>>> import numpy as np
>>> from numpy import linalg as LA
>>> np.set_printoptions(precision=2, suppress=True, linewidth=140, sign=" ")
>>> feats = np.load("block8.npy")
>>> feats
array([[ 1,  0],
       [ 0,  2]])
>>> # 2 blocks once reordered
>>> w, evecs = LA.eigh(feats)
>>> np.unique(w.round(6) + 0, return_counts=True)[1]
array([ 1,  1])
>>> LA.eigvalsh(feats + 3 * np.eye(2))
array([ 4.,  5.])
>>> evecs @ np.diag(w) @ evecs.T
array([[ 1.,  0.],
       [ 0.,  2.]])
>>> print(np.abs(evecs[:, -1]).round(6).argmax())
1
>>> w.sum(), np.trace(feats)
(np.float64(3.0), np.int64(3))
>>> print(np.abs(evecs[:, -1]))
[ 0.  1.]
>>> LA.svd(feats, compute_uv=False)
array([ 2.,  1.])
>>> evecs.T @ evecs
array([[ 1.,  0.],
       [ 0.,  1.]])
>>> print(w)
[ 1.  2.]
>>> print(evecs.T @ feats @ evecs)
[[ 1.  0.]
 [ 0.  2.]]
>>> f = np.array([1, 1, 2])
>>> np.correlate(feats[1], feats[0], "full")
array([ 0,  0,  2])
>>> np.polyval(f, feats[1])
array([ 2,  8])
>>> (feats != 0).astype(int)
array([[ 1,  0],
       [ 0,  1]])
>>> feats @ feats
array([[ 1,  0],
       [ 0,  4]])
>>> np.sort(LA.eigvals(feats).real)
array([ 1.,  2.])
>>> np.flatnonzero(LA.matrix_power((feats != 0) + (feats.T != 0) + np.eye(2), 2)[1])
array([ 1])
>>> m1 = np.load("a.npy")
>>> m1
array([[-1,  2,  0,  0,  0,  0],
       [ 3,  1,  0,  0,  0,  0],
       [-3, -1,  0,  0,  0,  0],
       [ 0,  0, -1,  2,  0,  0],
       [ 0,  0,  3,  1,  0,  0],
       [ 0,  0, -3, -1,  0,  0],
       [ 0,  0,  0,  0, -1,  2],
       [ 0,  0,  0,  0,  3,  1],
       [ 0,  0,  0,  0, -3, -1]])
>>> def softmax(z):
...     e = np.exp(z - z.max(axis=-1, keepdims=True))
...     return e / e.sum(axis=-1, keepdims=True)
... 
>>> print(softmax(m1[8]))
[ 0.23  0.23  0.23  0.23  0.01  0.08]
>>> scores = m1 @ m1.T / np.sqrt(6)
>>> np.round(softmax(scores), 2) + 0
array([[ 0.49,  0.04,  0.09,  0.06,  0.06,  0.06,  0.06,  0.06,  0.06],
       [ 0.01,  0.9 ,  0.  ,  0.02,  0.02,  0.02,  0.02,  0.02,  0.02],
       [ 0.02,  0.  ,  0.89,  0.01,  0.01,  0.01,  0.01,  0.01,  0.01],
       [ 0.06,  0.06,  0.06,  0.49,  0.04,  0.09,  0.06,  0.06,  0.06],
       [ 0.02,  0.02,  0.02,  0.01,  0.9 ,  0.  ,  0.02,  0.02,  0.02],
       [ 0.01,  0.01,  0.01,  0.02,  0.  ,  0.89,  0.01,  0.01,  0.01],
       [ 0.06,  0.06,  0.06,  0.06,  0.06,  0.06,  0.49,  0.04,  0.09],
       [ 0.02,  0.02,  0.02,  0.02,  0.02,  0.02,  0.01,  0.9 ,  0.  ],
       [ 0.01,  0.01,  0.01,  0.01,  0.01,  0.01,  0.02,  0.  ,  0.89]])
>>> softmax(scores)[8] @ m1
array([-0.01,  0.03, -0.01,  0.03, -2.68, -0.84])
>>> print(softmax(scores).round(6).argmax(axis=1))
[ 0  1  2  3  4  5  6  7  8]
>>> rng = np.random.default_rng(393735)
>>> idx = rng.permutation(6)
>>> B = m1[:, idx] * rng.choice([-1, 1], 6)
>>> B
array([[ 0,  0,  0, -2, -1,  0],
       [ 0,  0,  0, -1,  3,  0],
       [ 0,  0,  0,  1, -3,  0],
       [ 0,  1,  0,  0,  0,  2],
       [ 0, -3,  0,  0,  0,  1],
       [ 0,  3,  0,  0,  0, -1],
       [ 1,  0,  2,  0,  0,  0],
       [-3,  0,  1,  0,  0,  0],
       [ 3,  0, -1,  0,  0,  0]])
>>> left, _, Vt = LA.svd(m1.T @ B)
>>> print(np.round(left @ Vt, 2) + 0)
[[ 0.  0.  0.  0.  1.  0.]
 [ 0.  0.  0. -1.  0.  0.]
 [ 0. -1.  0.  0.  0.  0.]
 [ 0.  0.  0.  0.  0.  1.]
 [-1.  0.  0.  0.  0.  0.]
 [ 0.  0.  1.  0.  0.  0.]]
>>> np.round(LA.lstsq(m1, B)[0], 2) + 0
array([[ 0.,  0.,  0.,  0.,  1.,  0.],
       [ 0.,  0.,  0., -1.,  0.,  0.],
       [ 0., -1.,  0.,  0.,  0.,  0.],
       [ 0.,  0.,  0.,  0.,  0.,  1.],
       [-1.,  0.,  0.,  0.,  0.,  0.],
       [ 0.,  0.,  1.,  0.,  0.,  0.]])
